>>> import numpy as np
>>> np.set_printoptions(precision=1, suppress=True, linewidth=160, sign=" ")
>>> def rnd(a):
...     return np.round(a, 1) + 0
... 
>>> sv = 10 * 0.5 ** np.arange(3)
>>> rng = np.random.default_rng(77027)
>>> A = rng.normal(size=(14, 3)) * rng.permutation(sv)
>>> rnd(A)
array([[ -1.3,   2.9,  -3.2],
       [  2.8,  -7.8,   0.1],
       [  2.7,  -9.9,  -2.9],
       [ -2.9,  -7.8,  -2.7],
       [  0.5,  -4.4,   6.4],
       [ -2.8,   0.7,  -2.8],
       [ -1.8,   3.4,  -1.6],
       [ -2.3,   3.4,  -5.4],
       [ -1.1,   2.9,   0.5],
       [  0.4,  14.3,  -3.5],
       [ -2. ,   2.6,  -5. ],
       [  4.6,  15.3,  -1.4],
       [  1.3,  -1.4,   2.7],
       [ -4.7, -11.6,  -3.6]])
>>> labels = A[:, 1] > np.median(A[:, 1])
>>> f = A[labels].mean(axis=0) - A[~labels].mean(axis=0)
>>> np.argsort(-np.abs(f).round(6), kind="stable")
array([ 1,  2,  0])
>>> ((A - A.mean(axis=0)) @ f > 0).astype(int)
array([ 1,  0,  0,  0,  0,  1,  1,  1,  1,  1,  1,  1,  0,  0])
>>> labels.astype(int)
array([ 1,  0,  0,  0,  0,  0,  1,  1,  1,  1,  1,  1,  0,  0])
>>> Q, Rm = np.linalg.qr(A)
>>> rnd(Rm)
array([[ 9.7,  7.5,  5.5],
       [ 0. , 28.3, -3.5],
       [ 0. ,  0. , 11.1]])
>>> rnd(np.abs(np.diag(Rm)))
array([  9.7,  28.3,  11.1])
>>> rnd(Q @ Rm)
array([[ -1.3,   2.9,  -3.2],
       [  2.8,  -7.8,   0.1],
       [  2.7,  -9.9,  -2.9],
       [ -2.9,  -7.8,  -2.7],
       [  0.5,  -4.4,   6.4],
       [ -2.8,   0.7,  -2.8],
       [ -1.8,   3.4,  -1.6],
       [ -2.3,   3.4,  -5.4],
       [ -1.1,   2.9,   0.5],
       [  0.4,  14.3,  -3.5],
       [ -2. ,   2.6,  -5. ],
       [  4.6,  15.3,  -1.4],
       [  1.3,  -1.4,   2.7],
       [ -4.7, -11.6,  -3.6]])
>>> rnd(abs(Rm[0, 0])), rnd(np.linalg.norm(A[:, 0]))
(np.float64(9.7), np.float64(9.7))
>>> A2 = Rm + rng.integers(-2, 3, (3, 1)) @ rng.integers(-2, 3, (1, 3))
>>> rnd(A2)
array([[ 9.7,  7.5,  5.5],
       [ 4. , 24.3, -7.5],
       [-4. ,  4. , 15.1]])
>>> A2 - Rm
array([[ 0.,  0.,  0.],
       [ 4., -4., -4.],
       [-4.,  4.,  4.]])
>>> rnd(np.linalg.svd(A2 - Rm, compute_uv=False))
array([ 9.8,  0. ,  0. ])
>>> m1 = np.loadtxt("a.csv", delimiter=",")
>>> rnd(m1)
array([[-0.2,  0.2, -0.8, -0.5],
       [-0.4, -0.5,  0.4, -0.7],
       [ 0.8, -0.6, -0.2, -0.1],
       [-0.5, -0.6, -0.3,  0.5]])
>>> # keeps lengths
>>> x0 = np.array([2, 0, -2, 2])
>>> rnd(np.linalg.inv(m1))
array([[-0.2, -0.4,  0.8, -0.5],
       [ 0.2, -0.5, -0.6, -0.6],
       [-0.8,  0.4, -0.2, -0.3],
       [-0.5, -0.7, -0.1,  0.5]])
>>> rnd(np.sort(np.abs(np.degrees(np.angle(np.linalg.eigvals(m1))))))
array([   0. ,  101.2,  101.2,  180. ])
